$ python -q
>>> import numpy as np
>>> np.set_printoptions(precision=3, suppress=True, linewidth=200)
>>> X = np.load("case13.npy")
>>> X
array([[-2., -1.,  0.,  0.,  0.,  0.,  0.,  0.,  0.,  0.],
       [-1.,  0.,  0.,  0.,  0.,  0.,  0.,  0.,  0.,  0.],
       [ 0.,  0., -2., -8.,  1.,  6.,  7.,  2.,  5.,  9.],
       [ 0.,  0., -5., -8., -1., -8., -3., -1.,  4.,  6.],
       [ 0.,  0., -4.,  2., -4., -9., -2., -7., -1., -7.],
       [ 0.,  0.,  9., -7., -6., -7.,  8., -9., -1.,  7.],
       [ 0.,  0.,  1., -7., -2., -2.,  9., -2.,  8.,  4.],
       [ 0.,  0.,  4., -9.,  2.,  0.,  7., -4., -6., -6.],
       [ 0.,  0.,  8., -4., -1.,  9., -6.,  4.,  7.,  6.],
       [ 0.,  0.,  9.,  1.,  1.,  9.,  7.,  8., -5.,  0.]])
>>> # splits into 2 blocks
>>> vec = np.array([2, 4, 4, 8, 9, 5, 4, 9, 6, 7])
>>> rhs = X @ vec
>>> rhs
array([  -8.,   -2.,  106.,  -88., -207., -115.,   14., -124.,  132.,  168.])
>>> np.linalg.solve(X, rhs)
array([2., 4., 4., 8., 9., 5., 4., 9., 6., 7.])
>>> np.linalg.solve(X, rhs + X[:, 7])
array([ 2.,  4.,  4.,  8.,  9.,  5.,  4., 10.,  6.,  7.])
>>> B = np.array([[1, 1],
...     [3, 4],
...     [3, 2],
...     [4, 2],
...     [5, 3],
...     [0, 0],
...     [2, 5],
...     [4, 3],
...     [1, 1],
...     [1, 1]])
>>> print(X @ B)
[[ -5.  -6.]
 [ -1.  -1.]
 [  3.  38.]
 [-52. -37.]
 [-64. -55.]
 [-45.   5.]
 [-13.  33.]
 [-28.   7.]
 [ 20.   0.]
 [ 77.  77.]]
>>> np.linalg.matrix_rank(np.vstack([X, B.T]))
np.int64(10)
>>> np.einsum("ij->j", X)
array([ -3.,  -1.,  20., -40., -10.,  -2.,  27.,  -9.,  11.,  19.])
>>> np.vstack([X, B.T]).shape
(12, 10)
>>> np.einsum("ik,kj->ji", X, B)
array([[ -5.,  -1.,   3., -52., -64., -45., -13., -28.,  20.,  77.],
       [ -6.,  -1.,  38., -37., -55.,   5.,  33.,   7.,   0.,  77.]])
>>> np.einsum("ij,ij->i", X, X)
array([  5.,   1., 264., 216., 220., 410., 223., 238., 299., 302.])
>>> theta = np.radians(135)
>>> r_ = np.eye(10)
>>> r_[0, 0] = r_[2, 2] = np.cos(theta)
>>> r_[0, 2], r_[2, 0] = -np.sin(theta), np.sin(theta)
>>> r_
array([[-0.707,  0.   , -0.707,  0.   ,  0.   ,  0.   ,  0.   ,  0.   ,  0.   ,  0.   ],
       [ 0.   ,  1.   ,  0.   ,  0.   ,  0.   ,  0.   ,  0.   ,  0.   ,  0.   ,  0.   ],
       [ 0.707,  0.   , -0.707,  0.   ,  0.   ,  0.   ,  0.   ,  0.   ,  0.   ,  0.   ],
       [ 0.   ,  0.   ,  0.   ,  1.   ,  0.   ,  0.   ,  0.   ,  0.   ,  0.   ,  0.   ],
       [ 0.   ,  0.   ,  0.   ,  0.   ,  1.   ,  0.   ,  0.   ,  0.   ,  0.   ,  0.   ],
       [ 0.   ,  0.   ,  0.   ,  0.   ,  0.   ,  1.   ,  0.   ,  0.   ,  0.   ,  0.   ],
       [ 0.   ,  0.   ,  0.   ,  0.   ,  0.   ,  0.   ,  1.   ,  0.   ,  0.   ,  0.   ],
       [ 0.   ,  0.   ,  0.   ,  0.   ,  0.   ,  0.   ,  0.   ,  1.   ,  0.   ,  0.   ],
       [ 0.   ,  0.   ,  0.   ,  0.   ,  0.   ,  0.   ,  0.   ,  0.   ,  1.   ,  0.   ],
       [ 0.   ,  0.   ,  0.   ,  0.   ,  0.   ,  0.   ,  0.   ,  0.   ,  0.   ,  1.   ]])
>>> B = X @ r_.T
>>> np.abs(B - X).max(axis=0)
array([ 6.364,  0.   , 15.364,  0.   ,  0.   ,  0.   ,  0.   ,  0.   ,  0.   ,  0.   ])
>>> round(np.linalg.det(r_), 3), np.round(np.trace(r_), 3)
(np.float64(1.0), np.float64(6.586))
>>> J = np.loadtxt("w.csv", delimiter=",")
>>> J
array([[1.02, 1.  , 1.  , 2.  , 0.  , 2.  , 0.  , 0.  ],
       [1.  , 1.02, 0.  , 1.  , 1.  , 2.  , 0.  , 2.  ],
       [2.  , 1.  , 1.02, 1.  , 0.  , 2.  , 1.  , 2.  ],
       [1.  , 2.  , 1.  , 0.02, 0.  , 1.  , 1.  , 0.  ],
       [2.  , 0.  , 2.  , 2.  , 1.02, 2.  , 2.  , 0.  ],
       [0.  , 2.  , 1.  , 1.  , 2.  , 1.02, 0.  , 0.  ],
       [2.  , 0.  , 0.  , 0.  , 2.  , 0.  , 0.02, 0.  ],
       [1.  , 1.  , 1.  , 2.  , 0.  , 2.  , 0.  , 0.02]])
>>> (J - J.T) / 2
array([[ 0. ,  0. , -0.5,  0.5, -1. ,  1. , -1. , -0.5],
       [ 0. ,  0. , -0.5, -0.5,  0.5,  0. ,  0. ,  0.5],
       [ 0.5,  0.5,  0. ,  0. , -1. ,  0.5,  0.5,  0.5],
       [-0.5,  0.5,  0. ,  0. , -1. ,  0. ,  0.5, -1. ],
       [ 1. , -0.5,  1. ,  1. ,  0. ,  0. ,  0. ,  0. ],
       [-1. ,  0. , -0.5,  0. ,  0. ,  0. ,  0. , -1. ],
       [ 1. ,  0. , -0.5, -0.5,  0. ,  0. ,  0. ,  0. ],
       [ 0.5, -0.5, -0.5,  1. ,  0. ,  1. ,  0. ,  0. ]])
>>> np.allclose(J, J.T)
False
>>> np.round(np.abs(np.linalg.eigvals(J)).max(), 3)
np.float64(7.608)
>>> np.sort(np.abs(np.linalg.eigvals(J)))
array([0.02 , 0.02 , 1.419, 1.419, 1.583, 2.351, 2.351, 7.608])
>>> np.linalg.cond(J) > 100
np.True_
>>> rng = np.random.default_rng(224)
>>> z = rng.permutation(8)
>>> z
array([3, 0, 4, 5, 2, 1, 6, 7])
>>> B = J[z][:, z]
>>> np.trace(B)
np.float64(5.16)
>>> feats = np.load("block13.npy")
>>> print(feats)
[[ 1 -1  1]
 [ 1  0  0]
 [ 1  1  1]
 [ 1  2  4]
 [ 1  3  9]]
>>> vec = np.array([-1, 2, 3, 0, 0, -1, -2, -3, -2, 0])
>>> rhs = X @ vec
>>> b, lr = np.zeros(10), 1 / np.linalg.norm(X, 2) ** 2
>>> for i in range(8):
...     b -= lr * X.T @ (X @ b - rhs)
...     if i % 2 == 0: print(i, round(np.linalg.norm(X @ b - rhs), 3))
... 
0 44.816
2 26.786
4 17.8
6 12.675
>>> print(round(np.linalg.cond(X), 3))
65.78
>>> vec = np.array([3, 0, 0])
>>> rhs = feats @ vec
>>> np.round(np.linalg.solve(feats.T @ feats, feats.T @ rhs), 3) + 0
array([3., 0., 0.])
>>> try:
...     np.linalg.solve(feats, rhs)
... except np.linalg.LinAlgError as e:
...     print(e)
... 
Last 2 dimensions of the array must be square
>>> rhs = rhs + 0.3 * rng.normal(size=5)
>>> rhs
array([2.962, 3.016, 2.83 , 3.42 , 3.316])
>>> b, *_ = np.linalg.lstsq(feats, rhs)
>>> [round(float(np.linalg.norm(np.linalg.solve(feats.T @ feats + lam * np.eye(3), feats.T @ rhs))), 2) for lam in (0, 1, 10, 100)]
[2.97, 2.18, 0.76, 0.26]
>>> np.round(np.linalg.norm(rhs - feats @ b), 3)
np.float64(0.33)
>>> q = feats.astype(float).copy()
>>> for j in range(3):
...     q[:, j] -= q[:, :j] @ (q[:, :j].T @ q[:, j])
...     q[:, j] /= np.linalg.norm(q[:, j])
... 
>>> np.round(q.T @ feats, 3) + 0
array([[2.236, 2.236, 6.708],
       [0.   , 3.162, 6.325],
       [0.   , 0.   , 3.742]])
>>> np.round(q.T @ q, 3) + 0
array([[1., 0., 0.],
       [0., 1., 0.],
       [0., 0., 1.]])
